$ python3 -q
>>> import numpy as np
>>> from numpy import linalg as LA
>>> np.set_printoptions(suppress=True, linewidth=140)
>>> tidy = lambda a: np.round(a, 2) + 0
>>> rng = np.random.default_rng(534577)
>>> J = (rng.random((4, 4)) < 0.3) + np.eye(4)
>>> J /= J.sum(axis=1, keepdims=True)
>>> J
array([[1. , 0. , 0. , 0. ],
       [0.5, 0.5, 0. , 0. ],
       [0. , 0. , 1. , 0. ],
       [0. , 0. , 0. , 1. ]])
>>> q = J.astype(float).copy()
>>> for j in range(4):
...     q[:, j] -= q[:, :j] @ (q[:, :j].T @ q[:, j])
...     q[:, j] /= LA.norm(q[:, j])
... 
>>> print(tidy(q.T @ q))
[[1. 0. 0. 0.]
 [0. 1. 0. 0.]
 [0. 0. 1. 0.]
 [0. 0. 0. 1.]]
>>> print(tidy(q.T @ J))
[[1.12 0.22 0.   0.  ]
 [0.   0.45 0.   0.  ]
 [0.   0.   1.   0.  ]
 [0.   0.   0.   1.  ]]
>>> Y = J / np.sqrt((J ** 2).mean(axis=1, keepdims=True))
>>> J - J.mean(axis=1, keepdims=True)
array([[ 0.75, -0.25, -0.25, -0.25],
       [ 0.25,  0.25, -0.25, -0.25],
       [-0.25, -0.25,  0.75, -0.25],
       [-0.25, -0.25, -0.25,  0.75]])
>>> Y[2]
array([0., 0., 2., 0.])
>>> LA.matrix_rank(Y) == LA.matrix_rank(J)
np.True_
>>> tidy(LA.norm(Y, axis=1))
array([2., 2., 2., 2.])
>>> data = np.load("dump.npy")
>>> data
array([[ -3,  -3,  -3,  -3,  -3,  -3,  -3],
       [ -3,  -6,  -6,  -6,  -6,  -6,  -6],
       [ -3,  -6,  -9,  -9,  -9,  -9,  -9],
       [ -3,  -6,  -9, -12, -12, -12, -12],
       [ -3,  -6,  -9, -12, -15, -15, -15],
       [ -3,  -6,  -9, -12, -15, -18, -18],
       [ -3,  -6,  -9, -12, -15, -18, -21]])
>>> T = np.stack([data, -2 * data, data[::-1]])
>>> (T @ data.T).shape
(3, 7, 7)
>>> print(T.shape)
(3, 7, 7)
>>> tidy(LA.det(T))
array([ -2187., 279936.,   2187.])
>>> LA.matrix_rank(T)
array([7, 7, 7])
>>> np.einsum("bij,cij->bc", T, T)
array([[ 4788, -9576,  3438],
       [-9576, 19152, -6876],
       [ 3438, -6876,  4788]])
>>> print(T.sum(axis=0))
[[  0  -3  -6  -9 -12 -15 -18]
 [  0   0  -3  -6  -9 -12 -12]
 [  0   0   0  -3  -6  -6  -6]
 [  0   0   0   0   0   0   0]
 [  0   0   0   3   6   6   6]
 [  0   0   3   6   9  12  12]
 [  0   3   6   9  12  15  18]]
>>> w, evecs = LA.eigh(data)
>>> print(tidy(evecs.T @ data @ evecs))
[[-68.64   0.     0.     0.     0.     0.     0.  ]
 [  0.    -7.85   0.     0.     0.     0.     0.  ]
 [  0.     0.    -3.     0.     0.     0.     0.  ]
 [  0.     0.     0.    -1.68   0.     0.     0.  ]
 [  0.     0.     0.     0.    -1.15   0.     0.  ]
 [  0.     0.     0.     0.     0.    -0.9    0.  ]
 [  0.     0.     0.     0.     0.     0.    -0.78]]
>>> print(tidy(LA.svd(data, compute_uv=False)))
[68.64  7.85  3.    1.68  1.15  0.9   0.78]
>>> tidy(w)
array([-68.64,  -7.85,  -3.  ,  -1.68,  -1.15,  -0.9 ,  -0.78])
>>> Y = data / np.sqrt((data ** 2).mean(axis=1, keepdims=True))
>>> print(LA.matrix_rank(data - data.mean(axis=1, keepdims=True)))
6
>>> tidy(data - data.mean(axis=1, keepdims=True))
array([[ 0.  ,  0.  ,  0.  ,  0.  ,  0.  ,  0.  ,  0.  ],
       [ 2.57, -0.43, -0.43, -0.43, -0.43, -0.43, -0.43],
       [ 4.71,  1.71, -1.29, -1.29, -1.29, -1.29, -1.29],
       [ 6.43,  3.43,  0.43, -2.57, -2.57, -2.57, -2.57],
       [ 7.71,  4.71,  1.71, -1.29, -4.29, -4.29, -4.29],
       [ 8.57,  5.57,  2.57, -0.43, -3.43, -6.43, -6.43],
       [ 9.  ,  6.  ,  3.  ,  0.  , -3.  , -6.  , -9.  ]])
>>> LA.matrix_rank(Y) == LA.matrix_rank(data)
np.True_
>>> F = np.load("case15.npy")
>>> print(F)
[[-1.99 -2.43  6.07]
 [-0.39 -0.5   2.02]
 [-0.82 -0.7   2.1 ]
 [-0.68 -1.19  3.13]
 [-2.22 -2.41  6.9 ]
 [ 0.1   0.68 -0.2 ]
 [-1.48 -1.42  4.01]
 [-2.33 -1.79  5.1 ]
 [-0.95 -0.92  3.01]
 [-1.92 -2.68  6.25]
 [-1.3  -1.88  4.24]
 [-1.72 -2.74  6.63]
 [-2.12 -2.26  6.48]
 [-1.54 -1.76  5.18]
 [-1.63 -2.1   4.8 ]
 [ 0.16 -0.19 -0.06]
 [ 0.17 -0.05  1.08]
 [-1.63 -2.06  6.82]
 [-0.78 -1.61  4.04]
 [-1.42 -1.5   4.05]
 [-1.45 -2.    4.87]
 [-0.93 -0.07  1.09]
 [-0.1   0.13 -0.19]
 [-2.66 -3.02  6.73]
 [-0.62 -0.49  1.95]
 [-0.69 -0.67  0.97]
 [-0.95 -1.01  2.33]]
>>> cen = F - F.mean(axis=0)
>>> Uu, s, VT = LA.svd(cen, full_matrices=False)
>>> tidy(cen.mean(axis=0))
array([0., 0., 0.])
>>> (np.sign(Uu[:, 0]) == np.sign(Uu[0, 0])).astype(int)
array([1, 0, 0, 0, 1, 0, 1, 1, 0, 1, 1, 1, 1, 1, 1, 0, 0, 1, 1, 1, 1, 0, 0, 1, 0, 0, 0])
>>> np.abs(VT[0]).argmax()
np.int64(2)
>>> cov = np.cov(F, rowvar=False)
>>> tidy(np.corrcoef(F[:, 2], F[:, 1])[0, 1])
np.float64(-0.96)
>>> cov.shape
(3, 3)
>>> np.argsort(-F.std(axis=0).round(6), kind="stable")
array([2, 1, 0])
>>> print(np.argwhere(np.triu(np.abs(np.corrcoef(F.T)) > 0.8, 1)))
[[0 1]
 [0 2]
 [1 2]]
>>> tidy(np.corrcoef(F.T))
array([[ 1.  ,  0.91, -0.92],
       [ 0.91,  1.  , -0.96],
       [-0.92, -0.96,  1.  ]])
>>> tidy(cov)
array([[ 0.62,  0.71, -1.68],
       [ 0.71,  0.98, -2.23],
       [-1.68, -2.23,  5.45]])
>>> cen = (F - F.mean(axis=0)) / F.std(axis=0)
>>> print(np.argwhere(np.abs(cen) > 2))
[[5 1]]
>>> b = LA.lstsq(np.delete(cen, 2, axis=1), cen[:, 2])[0]
>>> tidy(1 - np.var(cen[:, 2] - np.delete(cen, 2, axis=1) @ b))
np.float64(0.94)
>>> tidy(b)
array([-0.23, -0.75])
>>> np.abs(b).argmax()
np.int64(1)
>>> labels = F[:, 1] > np.median(F[:, 1])
>>> f = F[labels].mean(axis=0) - F[~labels].mean(axis=0)
>>> np.argsort(-np.abs(f).round(6), kind="stable")
array([2, 1, 0])
>>> tidy((((F - F.mean(axis=0)) @ f > 0) == labels).mean())
np.float64(0.96)
>>> labels.astype(int)
array([0, 1, 1, 1, 0, 1, 1, 0, 1, 0, 0, 0, 0, 0, 0, 1, 1, 0, 0, 0, 0, 1, 1, 0, 1, 1, 1])
>>> tidy(f)
array([ 1.21,  1.67, -3.95])
>>> M = np.load("a.npy")
>>> M
array([[ 3.,  7.,  0.,  0.,  0.],
       [ 5.,  3.,  0.,  0.,  0.],
       [ 0.,  0.,  2.,  1.,  3.],
       [ 0.,  0.,  2.,  2.,  2.],
       [ 0.,  0., -2., -2.,  1.]])
>>> q = M.astype(float).copy()
>>> for j in range(5):
...     q[:, j] -= q[:, :j] @ (q[:, :j].T @ q[:, j])
...     q[:, j] /= LA.norm(q[:, j])
... 
>>> tidy(q.T @ M)
array([[ 5.83,  6.17,  0.  ,  0.  ,  0.  ],
       [ 0.  ,  4.46,  0.  ,  0.  ,  0.  ],
       [ 0.  ,  0.  ,  3.46,  2.89,  2.31],
       [ 0.  ,  0.  ,  0.  ,  0.82, -2.04],
       [ 0.  ,  0.  ,  0.  ,  0.  ,  2.12]])
